>>> import numpy as np
>>> np.set_printoptions(precision=1, suppress=True, linewidth=140, legacy="1.25")
>>> def rnd(a):
...     return np.round(a, 1) + 0
... 
>>> M2 = np.array([[1, 1], [1, -1]])
>>> rng = np.random.default_rng(48121)
>>> E = np.kron(M2, np.kron(M2, M2))[rng.permutation(8)][:2]
>>> E
array([[ 1,  1, -1, -1,  1,  1, -1, -1],
       [ 1, -1,  1, -1,  1, -1,  1, -1]])
>>> left, sv = np.linalg.svd(E)
Traceback (most recent call last):
  File "<python-input-7>", line 1, in <module>
    left, sv = np.linalg.svd(E)
    ^^^^^^^^
ValueError: too many values to unpack (expected 2)
>>> left, sv, VT = np.linalg.svd(E, full_matrices=False)
>>> rnd(VT @ VT.T)
array([[1., 0.],
       [0., 1.]])
>>> left.shape, sv.shape, VT.shape
((2, 2), (2,), (2, 8))
>>> np.sqrt((sv ** 2).sum()), rnd(np.linalg.norm(E))
(4.0, 4.0)
>>> (sv > 1e-8).sum()
2
>>> sv / sv[0]
array([1., 1.])
>>> rnd(left.T @ E @ VT.T)
array([[2.8, 0. ],
       [0. , 2.8]])
>>> u = np.array([-1, 1, 1])
>>> np.polyval(u, E[1])
array([ 1, -1,  1, -1,  1, -1,  1, -1])
>>> x = np.array([-4, -1, 3, 4, 4, -4, -4, -1])
>>> a = np.maximum(E @ x, 0)
>>> rnd(np.tanh(E @ x))
array([-1. ,  0.8])
>>> E * (a > 1e-9)[:, None]
array([[ 0,  0,  0,  0,  0,  0,  0,  0],
       [ 1, -1,  1, -1,  1, -1,  1, -1]])
>>> a
array([0, 1])
>>> E.T @ a
array([ 1, -1,  1, -1,  1, -1,  1, -1])
>>> np.maximum(E @ x, 0) - np.maximum(-E @ x, 0)
array([-7,  1])
>>> def softmax(z):
...     e = np.exp(z - z.max(axis=-1, keepdims=True))
...     return e / e.sum(axis=-1, keepdims=True)
... 
>>> rnd(softmax(E[0]))
array([0.2, 0.2, 0. , 0. , 0.2, 0.2, 0. , 0. ])
>>> rnd(softmax(E[0] + -2))
array([0.2, 0.2, 0. , 0. , 0.2, 0.2, 0. , 0. ])
>>> att = E @ E.T / np.sqrt(8)
>>> rnd(softmax(att)[0] @ E)
array([ 1. ,  0.9, -0.9, -1. ,  1. ,  0.9, -0.9, -1. ])
>>> rnd(softmax(att + np.triu(np.full(att.shape, -np.inf), 1)))
array([[1. , 0. ],
       [0.1, 0.9]])
>>> M2 = E[0, 0] * E[1:] - np.outer(E[1:, 0], E[0])
>>> M2
array([[ 0, -2,  2,  0,  0, -2,  2,  0]])
>>> np.linalg.matrix_rank(M2), np.linalg.matrix_rank(E)
(1, 2)
>>> np.flatnonzero(~M2.round(6).any(axis=1))
array([], dtype=int64)
>>> arr = np.array([[0, 0, 1], [0, 0, 1], [1, 1, 0]])
>>> arr
array([[0, 0, 1],
       [0, 0, 1],
       [1, 1, 0]])
>>> # looks like rank 2
>>> arr.sum(axis=0)
array([1, 1, 2])
>>> np.argwhere(np.triu(arr))
array([[0, 2],
       [1, 2]])
>>> L = np.diag(arr.sum(axis=1)) - arr
>>> rnd(np.linalg.eigvalsh(L))
array([0., 1., 3.])
>>> (np.linalg.eigvalsh(L) < 1e-8).sum()
1
>>> L
array([[ 1,  0, -1],
       [ 0,  1, -1],
       [-1, -1,  2]])
>>> round(np.linalg.det(L[1:, 1:]))
1
>>> L @ np.ones(3)
array([0., 0., 0.])
>>> W1 = np.array([[-4, 4, -4],
...     [2, 4, 2],
...     [5, -3, 3],
...     [0, -1, 3],
...     [-4, -3, 1],
...     [-4, 2, 2],
...     [-4, 1, -1],
...     [5, -1, 5]])
>>> coef = np.array([-3, -2, -3])
>>> hid = np.maximum(E @ W1 + coef, 0)
>>> (hid > 0).mean(axis=0)
array([0. , 0.5, 0. ])
>>> W2 = np.array([[1, -1, -3], [-1, 2, 3], [2, 0, -3]])
>>> W1 @ W2
array([[-16,  12,  36],
       [  2,   6,   0],
       [ 14, -11, -33],
       [  7,  -2, -12],
       [  1,  -2,   0],
       [ -2,   8,  12],
       [ -7,   6,  18],
       [ 16,  -7, -33]])
>>> arr[3]
Traceback (most recent call last):
  File "<python-input-51>", line 1, in <module>
    arr[3]
    ~~~^^^
IndexError: index 3 is out of bounds for axis 0 with size 3
>>> np.unravel_index(np.abs(arr).argmax(), arr.shape)
(0, 2)
>>> arr.shape
(3, 3)
>>> rnd(np.linalg.svd(arr, compute_uv=False))
array([1.4, 1.4, 0. ])
>>> rnd(np.linalg.norm(arr))
2.0
>>> arr - arr[0]
array([[ 0,  0,  0],
       [ 0,  0,  0],
       [ 1,  1, -1]])
>>> np.count_nonzero(arr)
4
>>> np.abs(arr).max()
1
>>> rnd(arr.mean(axis=0))
array([0.3, 0.3, 0.7])
>>> arr.sum(axis=1)
array([1, 1, 2])
>>> np.all(np.linalg.eigvalsh(arr) > 0)
False
>>> [round(float(np.linalg.det(arr[:i, :i])), 2) + 0 for i in range(1, 4)]
[0.0, 0.0, 0.0]
>>> np.linalg.lstsq(arr[:-1].T, arr[-1])[2]
1
>>> np.abs(np.diag(np.linalg.qr(arr)[1])) > 1e-9
array([ True, False,  True])
>>> try:
...     np.linalg.inv(arr)
... except np.linalg.LinAlgError as e:
...     print("failed:", e)
... 
failed: Singular matrix
>>> np.unique(arr.round(6), axis=0).shape
(2, 3)
>>> rnd(arr @ np.linalg.pinv(arr) @ arr)
array([[0., 0., 1.],
       [0., 0., 1.],
       [1., 1., 0.]])
>>> sv = 10 * 0.7 ** np.arange(3)
>>> Q, _ = np.linalg.qr(np.array([[0.7, 0.9, -1.3], [1.1, 0.3, 0.2], [-1.1, 0.3, 0.7]]))
>>> data = rng.normal(size=(18, 3)) * sv @ Q
>>> rnd(data)
array([[ -2.7,  -8.9,   3. ],
       [ -2.5,  -3.3,  12.2],
       [ -6.9,  -6.5,  14.7],
       [  8.7,   0.5,   2.8],
       [ 11. , -14.6,   8.8],
       [  8.7,  -8.7,  -7.4],
       [  4.4,  -1. ,   7.5],
       [  7.9, -11.7,  -0.5],
       [ -1.3,  17.9,  -3.5],
       [ -2.4,  -4. ,  -8.6],
       [ -4.1,   2.6,   2.1],
       [  1.8,   6.5,  -3.3],
       [ -4.7,  13.6,  -4.3],
       [ -8.8,   3.4,   9.4],
       [ -5.6,  13. ,   1.5],
       [  1.9, -17.6,  -3.5],
       [ 14.9,  -5.3,  -1.4],
       [ -3.3,   9.1,   1.1]])
>>> Q, R = np.linalg.qr(data)
>>> rnd(np.abs(np.diag(R)))
array([28.5, 36.4, 26.5])
>>> rnd(abs(R[0, 0])), rnd(np.linalg.norm(data[:, 0]))
(28.5, 28.5)
>>> np.allclose(R.T @ R, data.T @ data)
True
>>> Q.shape, R.shape
((18, 3), (3, 3))
>>> blk = np.stack([data, 2 * data, data[::-1]])
>>> np.linalg.matrix_rank(blk.reshape(3, -1))
2
>>> rnd(np.linalg.norm(blk, axis=(1, 2)))
array([ 57.8, 115.6,  57.8])
>>> Xc = (data - data.mean(axis=0)) / data.std(axis=0)
>>> rnd(Xc.std(axis=0))
array([1., 1., 1.])
>>> coef = np.linalg.lstsq(np.delete(Xc, 0, axis=1), Xc[:, 0])[0]
>>> rnd(coef)
array([-0.5, -0.3])
>>> A = np.load("case14.npy")
>>> A
array([[6, 5, 3],
       [4, 3, 2],
       [4, 5, 2],
       [4, 4, 2],
       [6, 7, 3],
       [6, 6, 3],
       [2, 1, 1],
       [6, 5, 3],
       [2, 3, 1],
       [2, 2, 1],
       [6, 7, 3],
       [2, 2, 1],
       [2, 1, 1],
       [2, 2, 1],
       [2, 1, 1],
       [4, 4, 2],
       [4, 3, 2]])
>>> rank = np.linalg.matrix_rank(A)
>>> rank
2
>>> ns = np.linalg.svd(A)[2][rank:].T
>>> np.linalg.matrix_rank(A.T @ A), np.linalg.matrix_rank(A @ A.T)
(2, 2)
>>> [int(np.linalg.matrix_rank(A[:, :j + 1])) for j in range(3)]
[1, 2, 2]
>>> rnd(ns @ ns.T)
array([[ 0.2,  0. , -0.4],
       [ 0. ,  0. ,  0. ],
       [-0.4,  0. ,  0.8]])
>>> rnd(ns[:, 0] / ns[np.abs(ns[:, 0]).round(6).argmax(), 0])
array([-0.5,  0. ,  1. ])
>>> [int(np.linalg.matrix_rank(A[:i])) for i in range(1, len(A) + 1)]
[1, 2, 2, 2, 2, 2, 2, 2, 2, 2, 2, 2, 2, 2, 2, 2, 2]
>>> ns.shape
(3, 1)
>>> d = np.linalg.norm(A[:, None] - A[None], axis=-1)
>>> np.linalg.matrix_rank(d ** 2)
4
>>> np.flatnonzero(d[5] < d.mean() / 2)
array([ 0,  4,  5,  7, 10])
>>> d.shape
(17, 17)
>>> m1 = np.loadtxt("sample14.csv", delimiter=",")
>>> rnd(m1)
array([[-8.4,  2.6,  4.7],
       [-9.2,  2.5,  3. ],
       [ 9.7, -2.2, -0.8],
       [-1.5,  2.1,  9.7],
       [ 7.1, -2.7, -6.5],
       [ 9.4, -2.4, -2.3],
       [-9.8,  2. , -0.4],
       [-1.9,  2.2,  9.6],
       [-8.2,  2.7,  5. ],
       [ 6.1,  0.2,  7.9],
       [ 2.1,  1.4,  9.7]])
>>> # null space of dimension 1
>>> left, sv, VT = np.linalg.svd(m1)
>>> np.argmax(sv[:-1] / (sv[1:] + 1e-6)) + 1
2
>>> M2 = left[:, :2] @ np.diag(sv[:2]) @ VT[:2]
>>> rnd(np.linalg.norm(m1 - M2, 2)), rnd(sv[2])
(0.0, 0.0)
>>> rnd(M2)
array([[-8.4,  2.6,  4.7],
       [-9.2,  2.5,  3. ],
       [ 9.7, -2.2, -0.8],
       [-1.5,  2.1,  9.7],
       [ 7.1, -2.7, -6.5],
       [ 9.4, -2.4, -2.3],
       [-9.8,  2. , -0.4],
       [-1.9,  2.2,  9.6],
       [-8.2,  2.7,  5. ],
       [ 6.1,  0.2,  7.9],
       [ 2.1,  1.4,  9.7]])
>>> np.linalg.matrix_rank(M2)
2
>>> np.linalg.matrix_rank(m1, rtol=0.05)
2
>>> left, sv, VT = np.linalg.svd(m1)
>>> vecs = VT[:(sv > 1e-8).sum()]
>>> x = m1[9] + -3 * m1[0] + rng.integers(2) * np.eye(3)[1]
>>> rnd(x)
array([31.3, -6.7, -6.3])
>>> np.allclose(vecs.T @ vecs @ x, x)
False
>>> rnd(np.diag(vecs.T @ vecs))
array([1. , 0.1, 1. ])
>>> x = np.array([1, -2, -1])
>>> a = np.maximum(m1 @ x, 0)
>>> rnd(m1.T @ a)
array([ 435.9, -123.3, -174.1])
>>> rnd(np.maximum(m1 @ (3 * x), 0))
array([ 0. ,  0. , 44.7,  0. , 57. , 49.7,  0. ,  0. ,  0. ,  0. ,  0. ])
>>> rnd(np.maximum(m1 @ x, 0) - np.maximum(-m1 @ x, 0))
array([-18.4, -17.2,  14.9, -15.4,  19. ,  16.6, -13.4, -15.8, -18.6,  -2.3, -10.4])
>>> rnd(np.tanh(m1 @ x))
array([-1., -1.,  1., -1.,  1.,  1., -1., -1., -1., -1., -1.])
>>> rnd(a)
array([ 0. ,  0. , 14.9,  0. , 19. , 16.6,  0. ,  0. ,  0. ,  0. ,  0. ])
>>> feats = np.loadtxt("test16.csv", delimiter=",")
>>> feats
array([[ 0.5,  0. , -0.8],
       [ 0.8,  0.2, -0.7],
       [-0.5, -0.3, -0.6],
       [-0.4,  0.2,  0.9],
       [ 0.9,  0.3, -0.9],
       [ 0.4,  0. , -0.6],
       [-0.4, -0.1,  0.4],
       [ 0.1, -0.2, -0.8],
       [-0.8, -0.1,  0.9],
       [ 1. ,  0.6, -0.7],
       [ 0.1,  0.1,  0.4],
       [-0.3,  0.1,  0.6],
       [-0.8,  0. ,  0.9],
       [ 0.2,  0.4,  0.9],
       [-0.3, -0.5, -0.9],
       [-0.9, -0.5, -0.4],
       [-0.6, -0.2,  0.2],
       [-0.9, -0.6, -0.8],
       [-0.7, -0.1,  0.7],
       [ 0. ,  0.1,  0.5]])
>>> W2 = feats[[2, 12]].astype(float)
>>> for _ in range(5):
...     labels = np.linalg.norm(feats[:, None] - W2, axis=-1).argmin(axis=1)
...     W2 = np.array([feats[labels == j].mean(axis=0) for j in range(2)])
... 
>>> labels
array([0, 0, 0, 1, 0, 0, 1, 0, 1, 0, 1, 1, 1, 1, 0, 0, 1, 0, 1, 1])
>>> np.abs(W2[1] - W2[0]).argmax()
2
>>> x = np.array([3, 0, 3])
>>> y = feats @ x
>>> rnd(y)
array([-0.9,  0.3, -3.3,  1.5,  0. , -0.6,  0. , -2.1,  0.3,  0.9,  1.5,  0.9,  0.3,  3.3, -3.6, -3.9, -1.2, -5.1,  0. ,  1.5])
>>> y = y + 0.1 * rng.normal(size=20)
>>> rnd(y)
array([-0.8,  0.3, -3.3,  1.5,  0.1, -0.6,  0. , -2. ,  0.2,  0.9,  1.4,  0.8,  0.3,  3.2, -3.6, -3.9, -1.1, -5.1,  0. ,  1.5])
>>> coef, *_ = np.linalg.lstsq(feats, y)
>>> rnd(coef)
array([ 3. , -0.1,  3. ])
>>> rnd(np.linalg.norm(y - feats @ coef))
0.3
>>> coef.round()
array([ 3., -0.,  3.])
>>> [round(float(np.linalg.norm(np.linalg.solve(feats.T @ feats + lam * np.eye(3), feats.T @ y))), 2) for lam in (0, 1, 10, 100)]
[4.24, 3.19, 1.45, 0.23]
>>> Xc = feats - feats.mean(axis=0)
>>> left, sv, VT = np.linalg.svd(Xc, full_matrices=False)
>>> rnd(sv ** 2 / (sv ** 2).sum())
array([0.7, 0.3, 0. ])
>>> (np.sign(left[:, 0]) == np.sign(left[0, 0])).astype(int)
array([1, 1, 1, 0, 1, 1, 0, 1, 0, 1, 0, 0, 0, 0, 1, 0, 0, 1, 0, 0])
>>> rnd(np.abs(VT[-1]))
array([0.4, 0.9, 0.3])
>>> rnd(VT[0] * np.sign(VT[0, np.abs(VT[0]).argmax()]))
array([-0.6, -0.1,  0.8])
>>> np.linalg.matrix_rank(Xc)
3
>>> rnd(sv)
array([3.6, 2.5, 0.3])
>>> np.abs(VT[0]).argmax()
2
>>> F = np.load("block9.npy")
>>> F
array([[2, 0, 6],
       [6, 2, 0],
       [0, 6, 2]])
>>> F @ np.ones(3)
array([8., 8., 8.])
>>> F @ (-1.0) ** np.arange(3)
array([ 8.,  4., -4.])
>>> rnd(np.fft.fft(F[0]))
array([ 8.+0.j , -1.+5.2j, -1.-5.2j])
>>> np.allclose(F @ F.T, F.T @ F)
True
